In [1]: import numpy as np

In [2]: np.set_printoptions(precision=2, suppress=True, linewidth=120)

In [3]: tidy = lambda a: np.round(a, 2) + 0

In [4]: mat = np.array([[4.0, -2.0, -3.0, 3.0, -2.0, -3.0],
   ...:     [-2.0, 7.0, 6.0, -6.0, 4.0, 6.0],
   ...:     [-3.0, 6.0, 12.0, -9.0, 6.0, 9.0],
   ...:     [3.0, -6.0, -9.0, 12.0, -6.0, -9.0],
   ...:     [-2.0, 4.0, 6.0, -6.0, 7.0, 6.0],
   ...:     [-3.0, 6.0, 9.0, -9.0, 6.0, 12.0]])

In [5]: mat
Out[5]: 
array([[ 4., -2., -3.,  3., -2., -3.],
       [-2.,  7.,  6., -6.,  4.,  6.],
       [-3.,  6., 12., -9.,  6.,  9.],
       [ 3., -6., -9., 12., -6., -9.],
       [-2.,  4.,  6., -6.,  7.,  6.],
       [-3.,  6.,  9., -9.,  6., 12.]])

In [6]: U, sv, Vt = np.linalg.svd(mat)

In [7]: tidy(sv)
Out[7]: array([39.,  3.,  3.,  3.,  3.,  3.])

In [8]: Y = U[:, :1] @ np.diag(sv[:1]) @ Vt[:1]

In [9]: tidy(np.linalg.norm(mat - Y, 2)), tidy(sv[1])
Out[9]: (np.float64(3.0), np.float64(3.0))

In [10]: tidy(np.abs(mat - Y).max())
Out[10]: np.float64(2.92)

In [11]: tidy(np.linalg.norm(mat - Y) / np.linalg.norm(mat))
Out[11]: np.float64(0.17)

In [12]: np.linalg.matrix_rank(mat, rtol=0.05)
Out[12]: np.int64(6)

In [13]: L = np.linalg.cholesky(mat)

In [14]: tidy(mat / np.sqrt(np.outer(np.diag(mat), np.diag(mat))))
Out[14]: 
array([[ 1.  , -0.38, -0.43,  0.43, -0.38, -0.43],
       [-0.38,  1.  ,  0.65, -0.65,  0.57,  0.65],
       [-0.43,  0.65,  1.  , -0.75,  0.65,  0.75],
       [ 0.43, -0.65, -0.75,  1.  , -0.65, -0.75],
       [-0.38,  0.57,  0.65, -0.65,  1.  ,  0.65],
       [-0.43,  0.65,  0.75, -0.75,  0.65,  1.  ]])

In [15]: tidy(L @ L.T)
Out[15]: 
array([[ 4., -2., -3.,  3., -2., -3.],
       [-2.,  7.,  6., -6.,  4.,  6.],
       [-3.,  6., 12., -9.,  6.,  9.],
       [ 3., -6., -9., 12., -6., -9.],
       [-2.,  4.,  6., -6.,  7.,  6.],
       [-3.,  6.,  9., -9.,  6., 12.]])

In [16]: x0 = np.array([-8, -5, -7, 5, -6, -6])

In [17]: rhs = mat @ x0

In [18]: coef, lr = np.zeros(6), 1 / np.linalg.norm(mat, 2) ** 2

In [19]: for i in range(200):
    ...:     coef -= lr * mat.T @ (mat @ coef - rhs)
    ...:     if i % 50 == 0: print(i, round(np.linalg.norm(mat @ coef - rhs), 2))
    ...: 
0 30.78
50 22.88
100 17.01
150 12.64

In [20]: tidy(np.linalg.cond(mat))
Out[20]: np.float64(13.0)

In [21]: w, V = np.linalg.eigh(mat)

In [22]: tidy(V.T @ V)
Out[22]: 
array([[1., 0., 0., 0., 0., 0.],
       [0., 1., 0., 0., 0., 0.],
       [0., 0., 1., 0., 0., 0.],
       [0., 0., 0., 1., 0., 0.],
       [0., 0., 0., 0., 1., 0.],
       [0., 0., 0., 0., 0., 1.]])

In [23]: tidy(V @ np.diag(w) @ V.T)
Out[23]: 
array([[ 4., -2., -3.,  3., -2., -3.],
       [-2.,  7.,  6., -6.,  4.,  6.],
       [-3.,  6., 12., -9.,  6.,  9.],
       [ 3., -6., -9., 12., -6., -9.],
       [-2.,  4.,  6., -6.,  7.,  6.],
       [-3.,  6.,  9., -9.,  6., 12.]])

In [24]: np.unique(w.round(6) + 0, return_counts=True)[1]
Out[24]: array([5, 1])

In [25]: tidy(w)
Out[25]: array([ 3.,  3.,  3.,  3.,  3., 39.])

In [26]: tidy(np.linalg.eigvalsh(mat @ mat))
Out[26]: array([   9.,    9.,    9.,    9.,    9., 1521.])

In [27]: (w > 1e-8).sum(), (w < -1e-8).sum()
Out[27]: (np.int64(6), np.int64(0))
